In [1]: import numpy as np

In [2]: import numpy.linalg as la

In [3]: np.set_printoptions(precision=2, suppress=True, linewidth=140)

In [4]: def rnd(a):
   ...:     return np.round(a, 2) + 0
   ...: 

In [5]: feats = np.load("arr.npy")

In [6]: feats
Out[6]: 
array([[3, 2, 0],
       [1, 0, 3],
       [2, 1, 1],
       [0, 1, 0]])

In [7]: B = np.array([[1, -2, -3], [-3, 0, -1]])

In [8]: W2 = np.kron(B, feats)

In [9]: rnd(la.norm(W2, 2)), rnd(la.norm(B, 2) * la.norm(feats, 2))
Out[9]: (np.float64(17.16), np.float64(17.16))

In [10]: P = feats @ la.solve(feats.T @ feats, feats.T)

In [11]: np.allclose(P @ P, P)
Out[11]: True

In [12]: rnd((np.eye(4) - P) @ feats)
Out[12]: 
array([[0., 0., 0.],
       [0., 0., 0.],
       [0., 0., 0.],
       [0., 0., 0.]])

In [13]: rnd(np.diag(P))
Out[13]: array([0.78, 0.92, 0.3 , 0.99])

In [14]: rnd(la.eigvalsh(P))
Out[14]: array([0., 1., 1., 1.])

In [15]: print(rnd(P))
[[ 0.78 -0.13  0.39  0.04]
 [-0.13  0.92  0.23  0.03]
 [ 0.39  0.23  0.3  -0.08]
 [ 0.04  0.03 -0.08  0.99]]

In [16]: q = feats.astype(float).copy()

In [17]: for j in range(3):
    ...:     q[:, j] -= q[:, :j] @ (q[:, :j].T @ q[:, j])
    ...:     q[:, j] /= la.norm(q[:, j])
    ...: 

In [18]: rnd(q)
Out[18]: 
array([[ 0.8 ,  0.24, -0.29],
       [ 0.27, -0.48,  0.79],
       [ 0.53, -0.12,  0.04],
       [ 0.  ,  0.84,  0.54]])

In [19]: rnd(q.T @ q)
Out[19]: 
array([[1., 0., 0.],
       [0., 1., 0.],
       [0., 0., 1.]])

In [20]: rnd(la.svd(q, compute_uv=False))
Out[20]: array([1., 1., 1.])

In [21]: rnd(q @ q.T)
Out[21]: 
array([[ 0.78, -0.13,  0.39,  0.04],
       [-0.13,  0.92,  0.23,  0.03],
       [ 0.39,  0.23,  0.3 , -0.08],
       [ 0.04,  0.03, -0.08,  0.99]])

In [22]: rnd(la.norm(q, axis=0))
Out[22]: array([1., 1., 1.])

In [23]: print(rnd(q.T @ q))
[[1. 0. 0.]
 [0. 1. 0.]
 [0. 0. 1.]]

In [24]: mat = np.load("case8.npy")

In [25]: mat
Out[25]: 
array([[ 32.13,  -5.25,   1.15],
       [-18.8 ,  -7.75,   1.72],
       [  7.39,  -1.14,   3.66],
       [  9.17,  -7.05,   1.  ],
       [ 28.61,   0.63,   6.81],
       [ -6.28,   9.14,  13.22],
       [ -1.09,   5.09,   2.57],
       [ -2.8 ,   2.06,   7.37],
       [-11.97,  -3.49, -30.06],
       [ 25.95,  -3.81, -11.28],
       [  1.01,  -3.03,  -9.6 ],
       [ 44.62,  -1.43,   0.31],
       [-10.28,   2.29,  -0.76],
       [ 12.34,  -2.85,   6.1 ],
       [-17.03,   2.35,  -5.93],
       [ 24.18,   2.45,   7.37],
       [ 28.94,   0.52,   8.43],
       [  4.93,  -9.05,   2.77],
       [ 32.37, -14.8 ,  -8.69],
       [-25.13,   2.38,  13.52],
       [-22.14,   0.27,   8.12],
       [ -3.55,  -1.51,   4.43]])

In [26]: Ac = (mat - mat.mean(axis=0)) / mat.std(axis=0)

In [27]: rnd(Ac.std(axis=0))
Out[27]: array([1., 1., 1.])

In [28]: c = la.lstsq(np.delete(Ac, 2, axis=1), Ac[:, 2])[0]

In [29]: print(np.abs(c).argmax())
1

In [30]: rnd(c)
Out[30]: array([0.11, 0.46])

In [31]: q, V = la.qr(mat[:, :2])[0], la.qr(mat[:, 2:])[0]

In [32]: sig = la.svd(q.T @ V, compute_uv=False)

In [33]: rnd(la.norm(q @ q.T - V @ V.T, 2))
Out[33]: np.float64(1.0)

In [34]: rnd(np.degrees(np.arccos(sig.clip(0, 1))))
Out[34]: array([66.03])

In [35]: vec = np.array([-1, -2, -2])

In [36]: mat @ np.eye(3)[1]
Out[36]: 
array([ -5.25,  -7.75,  -1.14,  -7.05,   0.63,   9.14,   5.09,   2.06,  -3.49,  -3.81,  -3.03,  -1.43,   2.29,  -2.85,   2.35,   2.45,
         0.52,  -9.05, -14.8 ,   2.38,   0.27,  -1.51])

In [37]: K = np.loadtxt("w.csv", delimiter=",")

In [38]: K
Out[38]: 
array([[ 0.,  0.,  0.],
       [ 2.,  1., -2.],
       [ 2.,  1., -2.],
       [ 4.,  3.,  0.],
       [ 0.,  0.,  0.],
       [ 0.,  0.,  0.],
       [ 4., -1.,  0.],
       [ 2.,  2.,  2.],
       [ 4., -1.,  0.],
       [ 0.,  0.,  0.],
       [ 2.,  2.,  2.],
       [ 0.,  0.,  0.],
       [ 2.,  1., -2.]])

In [39]: W2 = K[[1, 6]].astype(float)

In [40]: for _ in range(5):
    ...:     idx = la.norm(K[:, None] - W2, axis=-1).argmin(axis=1)
    ...:     W2 = np.array([K[idx == j].mean(axis=0) for j in range(2)])
    ...: 

In [41]: print(idx)
[0 0 0 0 0 0 1 0 1 0 0 0 0]

In [42]: rnd(W2[1] - W2[0])
Out[42]: array([ 2.73, -1.91,  0.18])

In [43]: np.abs(W2[1] - W2[0]).argmax()
Out[43]: np.int64(0)

In [44]: np.bincount(idx)
Out[44]: array([11,  2])

In [45]: rnd(W2)
Out[45]: 
array([[ 1.27,  0.91, -0.18],
       [ 4.  , -1.  ,  0.  ]])

In [46]: q, r_ = la.qr(K)

In [47]: rnd(r_)
Out[47]: 
array([[-8.25, -2.18,  0.49],
       [ 0.  , -4.15, -0.74],
       [ 0.  ,  0.  ,  4.38]])

In [48]: rnd(np.abs(np.diag(r_)))
Out[48]: array([8.25, 4.15, 4.38])

In [49]: rnd(q)
Out[49]: 
array([[ 0.  ,  0.  ,  0.  ],
       [-0.24, -0.11, -0.45],
       [-0.24, -0.11, -0.45],
       [-0.49, -0.47, -0.02],
       [ 0.  ,  0.  ,  0.  ],
       [ 0.  ,  0.  ,  0.  ],
       [-0.49,  0.5 ,  0.14],
       [-0.24, -0.35,  0.42],
       [-0.49,  0.5 ,  0.14],
       [ 0.  ,  0.  ,  0.  ],
       [-0.24, -0.35,  0.42],
       [ 0.  ,  0.  ,  0.  ],
       [-0.24, -0.11, -0.45]])

In [50]: np.allclose(r_.T @ r_, K.T @ K)
Out[50]: True

In [51]: print(np.trace(q @ q.T))
3.0

In [52]: rnd(abs(r_[0, 0])), rnd(la.norm(K[:, 0]))
Out[52]: (np.float64(8.25), np.float64(8.25))

In [53]: rng = np.random.default_rng(40018)

In [54]: B = K + rng.integers(-2, 3, (13, 1)) @ rng.integers(-2, 3, (1, 3))

In [55]: B
Out[55]: 
array([[ 4., -4., -2.],
       [ 6., -3., -4.],
       [ 6., -3., -4.],
       [ 8., -1., -2.],
       [ 4., -4., -2.],
       [ 4., -4., -2.],
       [ 2.,  1.,  1.],
       [ 2.,  2.,  2.],
       [ 6., -3., -1.],
       [ 0.,  0.,  0.],
       [ 6., -2.,  0.],
       [ 4., -4., -2.],
       [ 6., -3., -4.]])

In [56]: rnd(la.svd(B - K, compute_uv=False))
Out[56]: array([18.49,  0.  ,  0.  ])

In [57]: B - K
Out[57]: 
array([[ 4., -4., -2.],
       [ 4., -4., -2.],
       [ 4., -4., -2.],
       [ 4., -4., -2.],
       [ 4., -4., -2.],
       [ 4., -4., -2.],
       [-2.,  2.,  1.],
       [ 0.,  0.,  0.],
       [ 2., -2., -1.],
       [ 0.,  0.,  0.],
       [ 4., -4., -2.],
       [ 4., -4., -2.],
       [ 4., -4., -2.]])

In [58]: d = la.norm(K[:, None] - K[None], axis=-1)

In [59]: (d + 1e9 * np.eye(13)).round(6).argmin(axis=1)
Out[59]: array([ 4,  2,  1,  7,  0,  0,  8, 10,  6,  0,  7,  0,  1])

In [60]: rnd(la.norm(K, axis=1))
Out[60]: array([0.  , 3.  , 3.  , 5.  , 0.  , 0.  , 4.12, 3.46, 4.12, 0.  , 3.46, 0.  , 3.  ])

In [61]: np.flatnonzero(d[4] < d.mean() / 2)
Out[61]: array([ 0,  4,  5,  9, 11])

In [62]: print(rnd(la.norm(K - K.mean(axis=0), axis=1)))
[1.81 1.91 1.91 3.32 1.81 1.81 2.82 2.58 2.82 1.81 2.58 1.81 1.91]

In [63]: rnd(d[:5, :5])
Out[63]: 
array([[0.  , 3.  , 3.  , 5.  , 0.  ],
       [3.  , 0.  , 0.  , 3.46, 3.  ],
       [3.  , 0.  , 0.  , 3.46, 3.  ],
       [5.  , 3.46, 3.46, 0.  , 5.  ],
       [0.  , 3.  , 3.  , 5.  , 0.  ]])

In [64]: F = np.load("test10.npy")

In [65]: print(F)
[[-2.  1.  0.  0.]
 [ 0. -2.  1.  0.]
 [ 0.  0. -2.  1.]
 [ 0.  0.  0. -2.]]

In [66]: vals, V = la.eig(F)

In [67]: vals
Out[67]: array([-2., -2., -2., -2.])

In [68]: F @ V[:, 0] - vals[0] * V[:, 0]
Out[68]: array([0., 0., 0., 0.])

In [69]: rnd(np.sort(la.eigvals(F @ F)))
Out[69]: array([4., 4., 4., 4.])

In [70]: print(np.einsum("ij,ji->", F, F))
16.0

In [71]: rnd(la.det(F[::-1]))
Out[71]: np.float64(16.0)

In [72]: print(np.poly(F))
[ 1.  8. 24. 32. 16.]

In [73]: rnd(la.eigvals(F).sum().real)
Out[73]: np.float64(-8.0)

In [74]: M = np.array([[0, 0, 0, 0], [0, 2, 0, 0], [1, 2, 2, 0], [1, 1, 1, 2]])

In [75]: M
Out[75]: 
array([[0, 0, 0, 0],
       [0, 2, 0, 0],
       [1, 2, 2, 0],
       [1, 1, 1, 2]])

In [76]: la.inv(M)
LinAlgError: Singular matrix


In [77]: la.matrix_rank(M - M[0, 0] * np.eye(4))
Out[77]: np.int64(3)

In [78]: [int(la.matrix_rank(la.matrix_power(M, p))) for p in range(1, 5)]
Out[78]: [3, 3, 3, 3]

In [79]: rnd(np.sort(la.eigvals(M)))
Out[79]: array([0., 2., 2., 2.])

In [80]: la.cond(M) > 100
Out[80]: np.True_

In [81]: la.matrix_rank(M, rtol=0.1)
Out[81]: np.int64(3)

In [82]: left, sig, Vh = la.svd(M)

In [83]: np.argmax(sig[:-1] / (sig[1:] + 1e-6)) + 1
Out[83]: np.int64(3)

In [84]: B = left[:, :3] @ np.diag(sig[:3]) @ Vh[:3]

In [85]: rnd(la.norm(M - B, 2)), rnd(sig[3])
Out[85]: (np.float64(0.0), np.float64(0.0))

In [86]: la.matrix_rank(M, rtol=0.05)
Out[86]: np.int64(3)

In [87]: X = np.loadtxt("block7.csv", delimiter=",")

In [88]: rnd(X)
Out[88]: 
array([[ 0.6 , -0.48, -0.12],
       [-0.48,  0.38,  0.1 ],
       [-0.12,  0.1 ,  0.02]])

In [89]: rank = la.matrix_rank(X)

In [90]: rank
Out[90]: np.int64(1)

In [91]: N = la.svd(X)[2][rank:].T

In [92]: rnd(N @ N.T)
Out[92]: 
array([[ 0.4 ,  0.48,  0.12],
       [ 0.48,  0.62, -0.1 ],
       [ 0.12, -0.1 ,  0.98]])

In [93]: [int(la.matrix_rank(X[:i])) for i in range(1, len(X) + 1)]
Out[93]: [1, 1, 1]

In [94]: la.matrix_rank(X.T @ X), la.matrix_rank(X @ X.T)
Out[94]: (np.int64(1), np.int64(1))

In [95]: N.shape
Out[95]: (3, 2)

In [96]: [int(la.matrix_rank(X[:, :j + 1])) for j in range(3)]
Out[96]: [1, 1, 1]

In [97]: [int(la.matrix_rank(np.delete(X, i, axis=0))) for i in range(3)]
Out[97]: [1, 1, 1]

In [98]: left, sig, Vh = la.svd(X)

In [99]: V = Vh[:(sig > 1e-8).sum()]

In [100]: vec = X[2] + -3 * X[0] + rng.integers(2) * np.eye(3)[2]

In [101]: rnd(vec)
Out[101]: array([-1.9 ,  1.52,  1.38])

In [102]: rnd(la.norm(vec - V.T @ V @ vec))
Out[102]: np.float64(0.99)

In [103]: print(rnd(V.T @ V))
[[ 0.6  -0.48 -0.12]
 [-0.48  0.38  0.1 ]
 [-0.12  0.1   0.02]]

In [104]: np.allclose(V.T @ V @ vec, vec)
Out[104]: False

In [105]: rnd(la.eigvals(X).sum().real)
Out[105]: np.float64(1.0)

In [106]: print(rnd(np.poly(X)))
[ 1. -1.  0.  0.]

In [107]: rnd(la.det(X.T))
Out[107]: np.float64(0.0)

In [108]: rnd(np.einsum("ii->", X))
Out[108]: np.float64(1.0)

In [109]: rnd(np.kron(np.eye(2, dtype=int), X))
Out[109]: 
array([[ 0.6 , -0.48, -0.12,  0.  ,  0.  ,  0.  ],
       [-0.48,  0.38,  0.1 ,  0.  ,  0.  ,  0.  ],
       [-0.12,  0.1 ,  0.02,  0.  ,  0.  ,  0.  ],
       [ 0.  ,  0.  ,  0.  ,  0.6 , -0.48, -0.12],
       [ 0.  ,  0.  ,  0.  , -0.48,  0.38,  0.1 ],
       [ 0.  ,  0.  ,  0.  , -0.12,  0.1 ,  0.02]])

In [110]: left, sig, Vh = la.svd(X)

In [111]: rnd(sig)
Out[111]: array([1., 0., 0.])

In [112]: B = left[:, :1] @ np.diag(sig[:1]) @ Vh[:1]

In [113]: la.matrix_rank(X, rtol=0.05)
Out[113]: np.int64(1)

In [114]: rnd(la.norm(X - B) / la.norm(X))
Out[114]: np.float64(0.0)

In [115]: rnd(np.abs(X - B).max())
Out[115]: np.float64(0.0)

In [116]: print(rnd(la.norm(X - B, 2)), rnd(sig[1]))
0.0 0.0

In [117]: print(la.matrix_rank(B))
1
